In [1]: import numpy as np

In [2]: np.set_printoptions(suppress=True, linewidth=100)

In [3]: mat = np.loadtxt("m.csv", delimiter=",")

In [4]: print(mat)
[[ 2. -6. -5. -4.  0.]
 [-1. -3. -1. -4.  0.]
 [-2. -2.  2. -4.  0.]
 [ 9.  5. -6. -7.  0.]
 [ 0.  0.  0.  0.  9.]]

In [5]: q, evecs = np.linalg.qr(mat[:, :1])[0], np.linalg.qr(mat[:, 1:])[0]

In [6]: s = np.linalg.svd(q.T @ evecs, compute_uv=False)

In [7]: print(np.round(np.degrees(np.arccos(s.clip(0, 1))), 3))
[5.437]

In [8]: arr = np.loadtxt("data.csv", delimiter=",")

In [9]: print(arr)
[[0. 2. 4. 4. 4. 0.]
 [4. 0. 6. 6. 8. 0.]
 [2. 0. 5. 5. 6. 0.]
 [0. 4. 3. 3. 2. 1.]
 [2. 0. 5. 5. 6. 0.]
 [0. 6. 2. 2. 0. 3.]
 [4. 0. 6. 6. 8. 0.]
 [0. 2. 4. 4. 4. 0.]
 [0. 4. 3. 3. 2. 1.]
 [4. 0. 6. 6. 8. 0.]
 [0. 2. 4. 4. 4. 0.]
 [2. 0. 5. 5. 6. 0.]
 [0. 6. 2. 2. 0. 3.]
 [0. 4. 3. 3. 2. 1.]
 [0. 6. 2. 2. 0. 3.]
 [4. 0. 6. 6. 8. 0.]
 [0. 2. 4. 4. 4. 0.]
 [4. 0. 6. 6. 8. 0.]
 [0. 2. 4. 4. 4. 0.]
 [0. 4. 3. 3. 2. 1.]
 [2. 0. 5. 5. 6. 0.]
 [4. 0. 6. 6. 8. 0.]
 [2. 0. 5. 5. 6. 0.]
 [4. 0. 6. 6. 8. 0.]
 [0. 6. 2. 2. 0. 3.]
 [0. 6. 2. 2. 0. 3.]
 [4. 0. 6. 6. 8. 0.]
 [0. 4. 3. 3. 2. 1.]
 [0. 2. 4. 4. 4. 0.]]

In [10]: # rank 5

In [11]: Uu, s, vt = np.linalg.svd(arr, full_matrices=False)

In [12]: print(round(float(np.sqrt((s ** 2).sum())), 3), np.round(np.linalg.norm(arr), 3))
49.376 49.376

In [13]: print(np.round(np.cumsum(s ** 2) / np.sum(s ** 2), 3))
[0.85  0.988 0.999 1.    1.    1.   ]

In [14]: print(np.round(np.abs(vt[0]), 3))
[0.233 0.131 0.524 0.524 0.614 0.033]

In [15]: print(np.abs(Uu[:, 0]).round(6).argmax())
1

In [16]: print(np.round(s / s[0], 3) + 0)
[1.    0.403 0.113 0.027 0.007 0.   ]

In [17]: print(np.round(Uu.T @ arr @ vt.T, 3) + 0)
[[45.535  0.     0.     0.     0.     0.   ]
 [ 0.    18.34   0.     0.     0.     0.   ]
 [ 0.     0.     5.15   0.     0.     0.   ]
 [ 0.     0.     0.     1.251  0.     0.   ]
 [ 0.     0.     0.     0.     0.326  0.   ]
 [ 0.     0.     0.     0.     0.     0.   ]]

In [18]: lab = arr[:, 4] > np.median(arr[:, 4])

In [19]: r0 = arr[lab].mean(axis=0) - arr[~lab].mean(axis=0)

In [20]: print((((arr - arr.mean(axis=0)) @ r0 > 0) == lab).mean())
1.0

In [21]: print(lab.astype(int))
[0 1 1 0 1 0 1 0 0 1 0 1 0 0 0 1 0 1 0 0 1 1 1 1 0 0 1 0 0]

In [22]: print(((arr - arr.mean(axis=0)) @ r0 > 0).astype(int))
[0 1 1 0 1 0 1 0 0 1 0 1 0 0 0 1 0 1 0 0 1 1 1 1 0 0 1 0 0]

In [23]: gram = arr.T @ arr

In [24]: print(np.linalg.matrix_rank(gram))
5

In [25]: print(np.round(np.linalg.eigvalsh(gram)[::-1], 3) + 0)
[2073.463  336.34    26.527    1.564    0.106    0.   ]

In [26]: print(np.trace(gram), (arr ** 2).sum())
2438.0 2438.0

In [27]: gram = np.cov(arr, rowvar=False)

In [28]: print(gram.shape)
(6, 6)

In [29]: print(np.median(arr, axis=0))
[0. 2. 4. 4. 4. 0.]

In [30]: print(np.argwhere(np.triu(np.abs(np.corrcoef(arr.T)) > 0.8, 1)))
[[0 2]
 [0 3]
 [0 4]
 [1 2]
 [1 3]
 [1 4]
 [1 5]
 [2 3]
 [2 4]
 [2 5]
 [3 4]
 [3 5]
 [4 5]]

In [31]: print(np.round(np.polyfit(arr[:, 5], arr[:, 3], 1), 3))
[-1.081  4.952]

In [32]: print(np.round(np.linalg.eigvalsh(gram)[::-1], 3) + 0)
[21.53   1.197  0.095  0.013  0.     0.   ]

In [33]: print(np.argsort(-arr.std(axis=0).round(6), kind="stable"))
[4 1 0 2 3 5]

In [34]: print(np.round(np.corrcoef(arr.T), 3))
[[ 1.    -0.781  0.897  0.897  0.897 -0.516]
 [-0.781  1.    -0.968 -0.968 -0.968  0.908]
 [ 0.897 -0.968  1.     1.     1.    -0.834]
 [ 0.897 -0.968  1.     1.     1.    -0.834]
 [ 0.897 -0.968  1.     1.     1.    -0.834]
 [-0.516  0.908 -0.834 -0.834 -0.834  1.   ]]
